$ ipython --no-banner

In [1]: import numpy as np

In [2]: from numpy import linalg as LA

In [3]: np.set_printoptions(precision=1, suppress=True, linewidth=120)

In [4]: def rd(a):
   ...:     return np.round(a, 1) + 0
   ...: 

In [5]: m1 = np.load("a.npy")

In [6]: m1
Out[6]: 
array([[0, 2, 5, 1, 3, 0, 4],
       [1, 4, 0, 1, 0, 5, 2],
       [1, 1, 5, 5, 3, 0, 5],
       [4, 4, 5, 5, 2, 1, 0],
       [3, 5, 0, 4, 1, 1, 4],
       [0, 1, 2, 0, 0, 5, 2],
       [3, 4, 1, 3, 4, 1, 4]])

In [7]: u = np.array([0, 0, 2, -3, 1, 1, -1])

In [8]: A2 = m1 + np.outer(u, np.eye(7)[5])

In [9]: A2
Out[9]: 
array([[ 0.,  2.,  5.,  1.,  3.,  0.,  4.],
       [ 1.,  4.,  0.,  1.,  0.,  5.,  2.],
       [ 1.,  1.,  5.,  5.,  3.,  2.,  5.],
       [ 4.,  4.,  5.,  5.,  2., -2.,  0.],
       [ 3.,  5.,  0.,  4.,  1.,  2.,  4.],
       [ 0.,  1.,  2.,  0.,  0.,  6.,  2.],
       [ 3.,  4.,  1.,  3.,  4.,  0.,  4.]])

In [10]: rd(LA.norm(A2, axis=0))
Out[10]: array([6. , 8.9, 8.9, 8.8, 6.2, 8.5, 9. ])

In [11]: rd(LA.norm(A2, "nuc"))
Out[11]: np.float64(42.7)

In [12]: A2[2] @ A2[0]
Out[12]: np.float64(61.0)

In [13]: LA.norm(A2, axis=1).argmax()
Out[13]: np.int64(2)

In [14]: u = np.array([0, 1])

In [15]: np.polyval(u, m1[4])
Out[15]: array([1, 1, 1, 1, 1, 1, 1])

In [16]: np.correlate(m1[4], m1[2], "full")
Out[16]: array([15, 25,  9, 50, 45, 45, 51, 33, 26, 30, 22,  5,  4])

In [17]: np.cross(m1[4, :3], m1[2, :3])
Out[17]: array([ 25, -15,  -2])

In [18]: K = 3 * np.eye(6) + np.eye(6, k=1)

In [19]: K
Out[19]: 
array([[3., 1., 0., 0., 0., 0.],
       [0., 3., 1., 0., 0., 0.],
       [0., 0., 3., 1., 0., 0.],
       [0., 0., 0., 3., 1., 0.],
       [0., 0., 0., 0., 3., 1.],
       [0., 0., 0., 0., 0., 3.]])

In [20]: # triangular

In [21]: u = np.array([1, -4, 1, -3, 1, 3])

In [22]: A2 = K + np.outer(u, np.eye(6)[5])

In [23]: LA.matrix_rank(LA.inv(A2) - LA.inv(K), tol=1e-8)
Out[23]: np.int64(1)

In [24]: A2
Out[24]: 
array([[ 3.,  1.,  0.,  0.,  0.,  1.],
       [ 0.,  3.,  1.,  0.,  0., -4.],
       [ 0.,  0.,  3.,  1.,  0.,  1.],
       [ 0.,  0.,  0.,  3.,  1., -3.],
       [ 0.,  0.,  0.,  0.,  3.,  2.],
       [ 0.,  0.,  0.,  0.,  0.,  6.]])

In [25]: rd(np.sort(LA.eigvals(K)))
Out[25]: array([3., 3., 3., 3., 3., 3.])

In [26]: [int(LA.matrix_rank(LA.matrix_power(K, p))) for p in range(1, 7)]
Out[26]: [6, 6, 6, 6, 6, 6]

In [27]: rng = np.random.default_rng(204)

In [28]: z = rng.permutation(6)

In [29]: z
Out[29]: array([2, 0, 1, 5, 3, 4])

In [30]: A2 = K[z][:, z]

In [31]: A2
Out[31]: 
array([[3., 0., 0., 0., 1., 0.],
       [0., 3., 1., 0., 0., 0.],
       [1., 0., 3., 0., 0., 0.],
       [0., 0., 0., 3., 0., 0.],
       [0., 0., 0., 0., 3., 1.],
       [0., 0., 0., 1., 0., 3.]])

In [32]: np.diag(A2)
Out[32]: array([3., 3., 3., 3., 3., 3.])

In [33]: rd(LA.matrix_power(A2, 4))
Out[33]: 
array([[ 81.,   0.,   0.,  12., 108.,  54.],
       [ 54.,  81., 108.,   0.,  12.,   1.],
       [108.,   0.,  81.,   1.,  54.,  12.],
       [  0.,   0.,   0.,  81.,   0.,   0.],
       [  0.,   0.,   0.,  54.,  81., 108.],
       [  0.,   0.,   0., 108.,   0.,  81.]])

In [34]: np.trace(A2)
Out[34]: np.float64(18.0)

In [35]: np.allclose(A2 @ A2.T, A2.T @ A2)
Out[35]: False

In [36]: rd(LA.det(A2))
Out[36]: np.float64(729.0)

In [37]: (A2 + A2.T) / 2
Out[37]: 
array([[3. , 0. , 0.5, 0. , 0.5, 0. ],
       [0. , 3. , 0.5, 0. , 0. , 0. ],
       [0.5, 0.5, 3. , 0. , 0. , 0. ],
       [0. , 0. , 0. , 3. , 0. , 0.5],
       [0.5, 0. , 0. , 0. , 3. , 0.5],
       [0. , 0. , 0. , 0.5, 0.5, 3. ]])

In [38]: A2 @ A2
Out[38]: 
array([[9., 0., 0., 0., 6., 1.],
       [1., 9., 6., 0., 0., 0.],
       [6., 0., 9., 0., 1., 0.],
       [0., 0., 0., 9., 0., 0.],
       [0., 0., 0., 1., 9., 6.],
       [0., 0., 0., 6., 0., 9.]])

In [39]: feats = np.loadtxt("mat.csv", delimiter=",")

In [40]: rd(feats)
Out[40]: 
array([[ 0. ,  0.1, -0.4, -0.3,  0.1,  0.2,  0. ,  0. ,  0.5],
       [ 1.6, -2.3,  2.8,  0.2, -0.8, -1.5,  0.7, -0.1,  1.3],
       [ 0.8, -2.1,  2.6, -0.1,  0. , -0.9,  1. ,  0. ,  1.2],
       [ 2.1, -2.8,  3.1,  0.1, -0.1, -1.7,  1.7, -0.3,  1.4],
       [ 0. , -1. ,  1.2,  0. , -0.1, -0.3,  0.2, -0.4,  0.8],
       [ 1. , -0.6,  0.7,  0.8,  0.3, -0.6,  0.4,  0.2,  0. ],
       [ 0.7, -1.2,  0.8, -0.2, -0.3,  0.1,  0. ,  0.3,  0.7],
       [-2.6,  5.1, -5.2,  0.3, -0.6,  1.9, -2. , -0.1, -2.3],
       [-0.6,  0.1, -0.2,  0. ,  0.3, -0.2, -0.2,  0.4,  0.1],
       [-0.6,  0.8, -0.9,  0.2,  0.5,  0.4, -0.9, -0.1, -0.2],
       [ 0.1, -0.9,  0.5, -0.3, -0.8, -0.2, -0.2,  0.1, -0.1],
       [ 0.1, -0.6,  0.6, -0.2,  0.1, -1.1, -0.1, -0.3,  0.4],
       [ 1.1, -0.8,  1.4, -0.1,  0.2, -0.4,  0. ,  0. ,  0.6],
       [-0.4, -0.4, -0.5,  0. ,  0.4, -0.2, -0.2,  0.4, -0.2],
       [-1.2,  2.2, -2.8, -0.2, -0.3,  0.7, -1.1, -0.6, -0.8],
       [ 1.6, -2.5,  2.5, -0.1, -0.2, -1.4,  1.6,  0. ,  2.1],
       [ 0.8, -1.2,  1. ,  0.4, -0.4, -0.8,  0.2, -0.5,  0.4],
       [-1.4,  2.5, -2.4, -0.3,  0. ,  1.1, -1.3,  0.1, -1.8],
       [-0.5,  0.3, -0.6,  0. , -0.5, -0.1, -0.6,  0.2,  0.1],
       [ 0.4, -0.1,  0.8,  0.3,  0.2,  0. ,  0.5,  0.6, -0.4],
       [-0.9,  1.6, -1.2, -0.3,  0.2,  0.5, -1.1, -0.1, -1.3],
       [ 0.1,  0.4, -0.5,  0.4, -0.6,  0.2, -0.2,  0.2, -0.2],
       [-0.3,  0.9, -0.7, -0.1, -0.4,  0.4, -0.9,  0.4,  0.2],
       [-1.4,  2.6, -3. , -0.1,  0.2,  2. , -1.1,  0.2, -0.6]])

In [41]: U, sv, vt = LA.svd(feats, full_matrices=False)

In [42]: rd(U.T @ U)
Out[42]: 
array([[1., 0., 0., 0., 0., 0., 0., 0., 0.],
       [0., 1., 0., 0., 0., 0., 0., 0., 0.],
       [0., 0., 1., 0., 0., 0., 0., 0., 0.],
       [0., 0., 0., 1., 0., 0., 0., 0., 0.],
       [0., 0., 0., 0., 1., 0., 0., 0., 0.],
       [0., 0., 0., 0., 0., 1., 0., 0., 0.],
       [0., 0., 0., 0., 0., 0., 1., 0., 0.],
       [0., 0., 0., 0., 0., 0., 0., 1., 0.],
       [0., 0., 0., 0., 0., 0., 0., 0., 1.]])

In [43]: (sv > 1e-8).sum()
Out[43]: np.int64(9)

In [44]: rd(np.abs(vt[0]))
Out[44]: array([0.3, 0.6, 0.6, 0. , 0. , 0.3, 0.3, 0. , 0.3])

In [45]: rd(U.T @ feats @ vt.T)
Out[45]: 
array([[15.7,  0. ,  0. ,  0. ,  0. ,  0. ,  0. ,  0. ,  0. ],
       [ 0. ,  2.2,  0. ,  0. ,  0. ,  0. ,  0. ,  0. ,  0. ],
       [ 0. ,  0. ,  2. ,  0. ,  0. ,  0. ,  0. ,  0. ,  0. ],
       [ 0. ,  0. ,  0. ,  1.8,  0. ,  0. ,  0. ,  0. ,  0. ],
       [ 0. ,  0. ,  0. ,  0. ,  1.6,  0. ,  0. ,  0. ,  0. ],
       [ 0. ,  0. ,  0. ,  0. ,  0. ,  1.3,  0. ,  0. ,  0. ],
       [ 0. ,  0. ,  0. ,  0. ,  0. ,  0. ,  1.3,  0. ,  0. ],
       [ 0. ,  0. ,  0. ,  0. ,  0. ,  0. ,  0. ,  1.1,  0. ],
       [ 0. ,  0. ,  0. ,  0. ,  0. ,  0. ,  0. ,  0. ,  0.9]])

In [46]: np.allclose(U * sv @ vt, feats)
Out[46]: True

In [47]: rd(np.sqrt((sv ** 2).sum())), rd(LA.norm(feats))
Out[47]: (np.float64(16.4), np.float64(16.4))

In [48]: rd(vt @ vt.T)
Out[48]: 
array([[1., 0., 0., 0., 0., 0., 0., 0., 0.],
       [0., 1., 0., 0., 0., 0., 0., 0., 0.],
       [0., 0., 1., 0., 0., 0., 0., 0., 0.],
       [0., 0., 0., 1., 0., 0., 0., 0., 0.],
       [0., 0., 0., 0., 1., 0., 0., 0., 0.],
       [0., 0., 0., 0., 0., 1., 0., 0., 0.],
       [0., 0., 0., 0., 0., 0., 1., 0., 0.],
       [0., 0., 0., 0., 0., 0., 0., 1., 0.],
       [0., 0., 0., 0., 0., 0., 0., 0., 1.]])
